>>> import numpy as np
>>> np.set_printoptions(precision=3, suppress=True, linewidth=100, floatmode="fixed")
>>> M = np.load("w.npy")
>>> M
array([[-1.000,  1.000,  0.000,  0.000,  0.000,  0.000,  0.000,  0.000,  0.000,  0.000,  0.000,
         0.000],
       [ 0.000, -1.000,  1.000,  0.000,  0.000,  0.000,  0.000,  0.000,  0.000,  0.000,  0.000,
         0.000],
       [ 0.000,  0.000, -1.000,  1.000,  0.000,  0.000,  0.000,  0.000,  0.000,  0.000,  0.000,
         0.000],
       [ 0.000,  0.000,  0.000, -1.000,  1.000,  0.000,  0.000,  0.000,  0.000,  0.000,  0.000,
         0.000],
       [ 0.000,  0.000,  0.000,  0.000, -1.000,  1.000,  0.000,  0.000,  0.000,  0.000,  0.000,
         0.000],
       [ 0.000,  0.000,  0.000,  0.000,  0.000, -1.000,  1.000,  0.000,  0.000,  0.000,  0.000,
         0.000],
       [ 0.000,  0.000,  0.000,  0.000,  0.000,  0.000, -1.000,  1.000,  0.000,  0.000,  0.000,
         0.000],
       [ 0.000,  0.000,  0.000,  0.000,  0.000,  0.000,  0.000, -1.000,  1.000,  0.000,  0.000,
         0.000],
       [ 0.000,  0.000,  0.000,  0.000,  0.000,  0.000,  0.000,  0.000, -1.000,  1.000,  0.000,
         0.000],
       [ 0.000,  0.000,  0.000,  0.000,  0.000,  0.000,  0.000,  0.000,  0.000, -1.000,  1.000,
         0.000],
       [ 0.000,  0.000,  0.000,  0.000,  0.000,  0.000,  0.000,  0.000,  0.000,  0.000, -1.000,
         1.000],
       [ 0.000,  0.000,  0.000,  0.000,  0.000,  0.000,  0.000,  0.000,  0.000,  0.000,  0.000,
        -1.000]])
>>> x = np.array([1, -3, 2, 3, -2, -2, 2, 3, 0, 2, -3, 1])
>>> target = M @ x
>>> c, lr = np.zeros(12), 1 / np.linalg.norm(M, 2) ** 2
>>> for i in range(40):
...     c -= lr * M.T @ (M @ c - target)
...     if i % 10 == 0: print(i, round(np.linalg.norm(M @ c - target), 3))
... 
0 4.098
10 0.348
20 0.24
30 0.186
>>> c
array([ 0.743, -3.266,  1.716,  2.696, -2.324, -2.336,  1.664,  2.680, -0.285,  1.767, -3.165,
        0.914])
>>> np.round(np.linalg.cond(M), 3)
np.float64(15.8)
>>> feats = np.loadtxt("layer11.csv", delimiter=",")
>>> feats
array([[-3.904,  0.166,  0.568, -0.281,  0.265,  2.028,  0.078,  0.995, -0.713],
       [ 1.439, -0.046,  1.785,  1.934,  0.502,  0.541,  0.385,  1.244, -0.127],
       [-4.006,  0.008, -0.334,  1.028, -1.021,  1.117, -0.113, -0.020,  0.348],
       [ 2.965,  0.018, -0.445, -0.047,  0.499, -0.470,  0.279,  0.715, -0.370],
       [-1.190,  0.349,  0.353,  1.575, -0.158, -1.009, -0.187, -0.324,  0.284],
       [ 0.337, -0.284, -1.027, -0.278, -0.327,  0.684,  0.022, -1.824, -0.138],
       [ 2.714, -0.066,  0.119,  0.356,  0.476, -2.651,  0.248,  0.546, -0.304],
       [ 2.997,  0.162,  1.787,  1.216, -0.209,  1.655,  0.269, -0.508,  0.419],
       [-5.022,  0.134,  0.351, -0.101, -0.521, -0.714,  0.357, -0.130,  0.042],
       [-2.811,  0.015, -2.136,  0.429,  0.540,  1.557,  0.179,  1.387, -0.800],
       [ 1.395,  0.026, -0.047,  1.309, -0.857,  1.230,  0.148, -1.281, -0.172],
       [ 2.345, -0.271, -1.344,  0.658,  0.152,  0.949,  0.152, -0.806, -0.166],
       [-0.186, -0.274,  1.226,  0.854,  0.663, -0.330, -0.023, -0.228,  1.029],
       [ 1.575, -0.077, -2.143,  0.396,  0.029, -0.331,  0.338, -1.849, -0.031],
       [ 0.945,  0.196,  1.060,  0.397,  0.230,  1.118,  0.289,  2.046,  0.337],
       [ 2.368, -0.079, -1.563,  1.340,  0.014, -0.133, -0.009,  0.345,  0.283],
       [-3.190, -0.114, -1.332,  0.967,  0.352, -2.074,  0.161,  1.371,  0.011],
       [-2.841, -0.056,  0.622, -0.496, -0.219,  0.047,  0.163,  2.181,  0.359],
       [-2.980,  0.451,  0.189,  0.413, -0.672,  0.536,  0.211, -0.237,  0.148],
       [ 0.814, -0.040,  0.524, -0.006, -0.055,  0.342,  0.289, -0.412,  0.377],
       [ 3.994,  0.060,  0.811,  1.446, -0.028, -0.917, -0.055,  0.234,  0.053],
       [-1.909,  0.077,  3.247,  0.673,  0.199, -0.436, -0.295,  0.635,  0.513]])
>>> r0 = np.array([2, 2, 1])
>>> np.cross(feats[19, :3], feats[16, :3])
array([ 0.113, -0.587, -0.220])
>>> np.polyval(r0, feats[19])
array([3.953, 0.923, 2.597, 0.988, 0.896, 1.918, 1.745, 0.515, 2.038])
